$ ipython --no-banner

In [1]: import numpy as np

In [2]: from numpy import linalg as LA

In [3]: np.set_printoptions(suppress=True, linewidth=120)

In [4]: def rnd(a):
   ...:     return np.round(a, 3) + 0
   ...: 

In [5]: K = np.loadtxt("m.csv", delimiter=",")

In [6]: print(K)
[[-4.  1.  2.  0. -3.  0.  0.  2.]
 [ 1.  4. -4.  3.  2.  1.  2. -3.]
 [ 2. -4.  4.  0.  4.  1. -1.  0.]
 [ 0.  3.  0.  2.  2.  0.  2. -1.]
 [-3.  2.  4.  2. -4. -3. -1. -1.]
 [ 0.  1.  1.  0. -3.  2.  2. -3.]
 [ 0.  2. -1.  2. -1.  2.  0. -1.]
 [ 2. -3.  0. -1. -1. -3. -1.  0.]]

In [7]: # symmetric, so the eigenvalues are real

In [8]: W = np.array([[1, -3],
   ...:     [3, 0],
   ...:     [-2, 3],
   ...:     [3, 0],
   ...:     [-1, 0],
   ...:     [2, -3],
   ...:     [-2, -3],
   ...:     [1, -1]])

In [9]: c = np.array([8, -1])

In [10]: hid = np.maximum(K @ W + c, 0)

In [11]: (hid > 0).astype(int)
Out[11]: 
array([[1, 1],
       [1, 0],
       [0, 1],
       [1, 0],
       [1, 1],
       [1, 0],
       [1, 0],
       [0, 1]])

In [12]: hid
Out[12]: 
array([[ 8., 15.],
       [31.,  0.],
       [ 0.,  5.],
       [16.,  0.],
       [ 8., 33.],
       [ 9.,  0.],
       [26.,  0.],
       [ 0.,  5.]])

In [13]: print((hid > 0).mean(axis=0))
[0.75 0.5 ]

In [14]: basis = np.array([[1, 0, 3], [1, 3, 3]])

In [15]: print(hid @ basis)
[[ 23.  45.  69.]
 [ 31.   0.  93.]
 [  5.  15.  15.]
 [ 16.   0.  48.]
 [ 41.  99. 123.]
 [  9.   0.  27.]
 [ 26.   0.  78.]
 [  5.  15.  15.]]

In [16]: W @ basis
Out[16]: 
array([[ -2,  -9,  -6],
       [  3,   0,   9],
       [  1,   9,   3],
       [  3,   0,   9],
       [ -1,   0,  -3],
       [ -1,  -9,  -3],
       [ -5,  -9, -15],
       [  0,  -3,   0]])

In [17]: mat = np.diag(np.array([1, 3, 2, 0])) + -3 * np.eye(4, k=1) + -3 * np.eye(4, k=-1)

In [18]: mat
Out[18]: 
array([[ 1., -3.,  0.,  0.],
       [-3.,  3., -3.,  0.],
       [ 0., -3.,  2., -3.],
       [ 0.,  0., -3.,  0.]])

In [19]: rng = np.random.default_rng(87)

In [20]: lab = rng.permutation(4)

In [21]: Y = mat[:, lab] * rng.choice([-1, 1], 4)

In [22]: Y
Out[22]: 
array([[-3.,  0., -0.,  1.],
       [ 3.,  0.,  3., -3.],
       [-3., -3., -2.,  0.],
       [ 0.,  0.,  3.,  0.]])

In [23]: Uu, _, vt = LA.svd(mat.T @ Y)

In [24]: print(rnd(LA.lstsq(mat, Y)[0]))
[[ 0.  0.  0.  1.]
 [ 1.  0.  0.  0.]
 [ 0.  0. -1.  0.]
 [ 0.  1.  0.  0.]]

In [25]: [round(float(LA.det(mat[:i, :i])), 2) + 0 for i in range(1, 5)]
Out[25]: [1.0, -6.0, -21.0, 54.0]

In [26]: np.all(LA.eigvalsh(mat) > 0)
Out[26]: np.False_

In [27]: rnd(LA.eigvalsh(mat).min())
Out[27]: np.float64(-3.138)

In [28]: w, vecs = LA.eig(mat)

In [29]: print(rnd(w))
[ 6.962  3.    -0.824 -3.138]

In [30]: rnd(np.sort(LA.eigvals(mat @ mat)))
Out[30]: array([ 0.679,  9.   ,  9.849, 48.472])

In [31]: rnd(np.sort(LA.eigvals(LA.inv(mat))))
Out[31]: array([-1.214, -0.319,  0.144,  0.333])

In [32]: w, vecs = LA.eigh(mat)

In [33]: rnd(LA.eigvalsh(mat + -1 * np.eye(4)))
Out[33]: array([-4.138, -1.824,  2.   ,  5.962])

In [34]: print(rnd(LA.eigvalsh(mat @ mat)))
[ 0.679  9.     9.849 48.472]

In [35]: rnd(vecs.T @ vecs)
Out[35]: 
array([[1., 0., 0., 0.],
       [0., 1., 0., 0.],
       [0., 0., 1., 0.],
       [0., 0., 0., 1.]])

In [36]: rnd(LA.svd(mat, compute_uv=False))
Out[36]: array([6.962, 3.138, 3.   , 0.824])

In [37]: feats = np.load("data.npy")

In [38]: rnd(feats)
Out[38]: 
array([[-0.677,  0.467,  0.423,  0.118, -0.362],
       [-0.04 , -0.651,  0.466, -0.467, -0.374],
       [-0.677, -0.482, -0.534,  0.143,  0.067],
       [ 0.159,  0.207, -0.55 , -0.248, -0.753],
       [-0.239,  0.288, -0.129, -0.828,  0.397]])

In [39]: # keeps lengths

In [40]: def softmax(z):
    ...:     e = np.exp(z - z.max(axis=-1, keepdims=True))
    ...:     return e / e.sum(axis=-1, keepdims=True)
    ...: 

In [41]: print(rnd(softmax(feats[3])))
[0.277 0.291 0.136 0.184 0.111]

In [42]: rnd(softmax(feats[3] + 2))
Out[42]: array([0.277, 0.291, 0.136, 0.184, 0.111])

In [43]: rnd(softmax(feats).sum(axis=1))
Out[43]: array([1., 1., 1., 1., 1.])

In [44]: scores = feats @ feats.T / np.sqrt(5)

In [45]: softmax(scores).round(6).argmax(axis=1)
Out[45]: array([0, 1, 2, 3, 4])

In [46]: rnd(softmax(scores + np.triu(np.full(scores.shape, -np.inf), 1)))
Out[46]: 
array([[1.   , 0.   , 0.   , 0.   , 0.   ],
       [0.39 , 0.61 , 0.   , 0.   , 0.   ],
       [0.281, 0.281, 0.439, 0.   , 0.   ],
       [0.219, 0.219, 0.219, 0.343, 0.   ],
       [0.18 , 0.18 , 0.18 , 0.18 , 0.281]])

In [47]: vec = np.array([1, 3, -1, -2, 3])

In [48]: [p for p in range(1, 25) if np.allclose(LA.matrix_power(feats, p), np.eye(5))]
Out[48]: []

In [49]: rnd(LA.norm(vec)), rnd(LA.norm(feats @ vec))
Out[49]: (np.float64(4.899), np.float64(4.899))

In [50]: print(5 - LA.matrix_rank(feats - np.eye(5), tol=1e-8))
1

In [51]: rnd(feats.T @ (feats @ vec))
Out[51]: array([ 1.,  3., -1., -2.,  3.])

In [52]: rnd(LA.det(feats))
Out[52]: np.float64(1.0)
